In [1]: import numpy as np

In [2]: from numpy import linalg as LA

In [3]: np.set_printoptions(precision=3, suppress=True, linewidth=200, floatmode="fixed")

In [4]: K = np.array([[1.4, -0.5, 1.1, 0.6],
   ...:     [-0.7, 0.4, 1.5, 0.4],
   ...:     [-1.5, -1.7, -0.3, -0.4]])

In [5]: K
Out[5]: 
array([[ 1.400, -0.500,  1.100,  0.600],
       [-0.700,  0.400,  1.500,  0.400],
       [-1.500, -1.700, -0.300, -0.400]])

In [6]: vec = np.array([0, 1, 2, 1])

In [7]: a = np.maximum(K @ vec, 0)

In [8]: np.maximum(K @ vec, 0) - np.maximum(-K @ vec, 0)
Out[8]: array([ 2.300,  3.800, -2.700])

In [9]: K.T @ a
Out[9]: array([0.560, 0.370, 8.230, 2.900])

In [10]: A = np.loadtxt("x.csv", delimiter=",")

In [11]: A
Out[11]: 
array([[ 2.000,  0.000, -1.000,  2.000],
       [ 0.000,  2.000,  0.000,  2.000],
       [ 0.000,  0.000,  2.000, -1.000],
       [ 0.000,  0.000,  0.000,  1.000]])

In [12]: # triangular, det is the product of the diagonal

In [13]: u, g = A[2], A[0]

In [14]: u @ g
Out[14]: np.float64(-4.0)

In [15]: pr = (u @ g) / (u @ u) * u

In [16]: LA.matrix_rank(np.outer(u, g))
Out[16]: np.int64(1)

In [17]: pr
Out[17]: array([-0.000, -0.000, -1.600,  0.800])

In [18]: round(float(LA.norm(u + g) ** 2 + LA.norm(u - g) ** 2), 3)
Out[18]: 28.0

In [19]: q, Rm = LA.qr(A)

In [20]: q @ Rm
Out[20]: 
array([[ 2.000,  0.000, -1.000,  2.000],
       [ 0.000,  2.000,  0.000,  2.000],
       [ 0.000,  0.000,  2.000, -1.000],
       [ 0.000,  0.000,  0.000,  1.000]])

In [21]: vec = np.array([1, -1, -3, -5])

In [22]: A @ np.eye(4)[1]
Out[22]: array([0.000, 2.000, 0.000, 0.000])

In [23]: (A @ vec).argmax()
Out[23]: np.int64(2)

In [24]: A @ vec
Out[24]: array([ -5.000, -12.000,  -1.000,  -5.000])

In [25]: LA.norm(A @ vec) <= LA.norm(A, 2) * LA.norm(vec) + 1e-9
Out[25]: np.True_

In [26]: vec = np.array([1, 1, -2, -1])

In [27]: a = np.maximum(A @ vec, 0)

In [28]: np.tanh(A @ vec)
Out[28]: array([ 0.964,  0.000, -0.995, -0.762])

In [29]: A.T @ a
Out[29]: array([ 4.000,  0.000, -2.000,  4.000])

In [30]: a
Out[30]: array([2.000, 0.000, 0.000, 0.000])

In [31]: u = np.array([1, 1, 0, 1])

In [32]: other = A + np.outer(u, np.eye(4)[3])

In [33]: round(LA.det(other) / LA.det(A), 3), round(1 + LA.solve(A, u)[3], 3)
Out[33]: (np.float64(2.0), np.float64(2.0))

In [34]: LA.matrix_rank(LA.inv(other) - LA.inv(A), tol=1e-8)
Out[34]: np.int64(1)

In [35]: other
Out[35]: 
array([[ 2.000,  0.000, -1.000,  3.000],
       [ 0.000,  2.000,  0.000,  3.000],
       [ 0.000,  0.000,  2.000, -1.000],
       [ 0.000,  0.000,  0.000,  2.000]])

In [36]: other = np.array([[1, 1], [1, -1]])

In [37]: rng = np.random.default_rng(322582)

In [38]: W0 = np.kron(other, np.kron(other, other))[rng.permutation(8)][:4]

In [39]: W0
Out[39]: 
array([[ 1, -1, -1,  1, -1,  1,  1, -1],
       [ 1, -1,  1, -1,  1, -1,  1, -1],
       [ 1,  1, -1, -1,  1,  1, -1, -1],
       [ 1, -1,  1, -1, -1,  1, -1,  1]])

In [40]: other = W0 + rng.integers(-2, 3, (4, 2)) @ rng.integers(-2, 3, (2, 8))

In [41]: other
Out[41]: 
array([[ 2, -1, -3,  1,  0, -1,  1,  0],
       [ 5, -1, -3, -1,  3, -3, -3, -1],
       [-3,  1,  3, -1, -1,  3,  3, -1],
       [-3, -1,  5, -1, -3,  3,  3,  1]])

In [42]: np.abs(other - W0).sum(axis=1)
Out[42]: array([ 7, 16, 16, 16])

In [43]: other - W0
Out[43]: 
array([[ 1,  0, -2,  0,  1, -2,  0,  1],
       [ 4,  0, -4,  0,  2, -2, -4,  0],
       [-4,  0,  4,  0, -2,  2,  4,  0],
       [-4,  0,  4,  0, -2,  2,  4,  0]])

In [44]: LA.matrix_rank(other - W0, tol=1e-8)
Out[44]: np.int64(2)
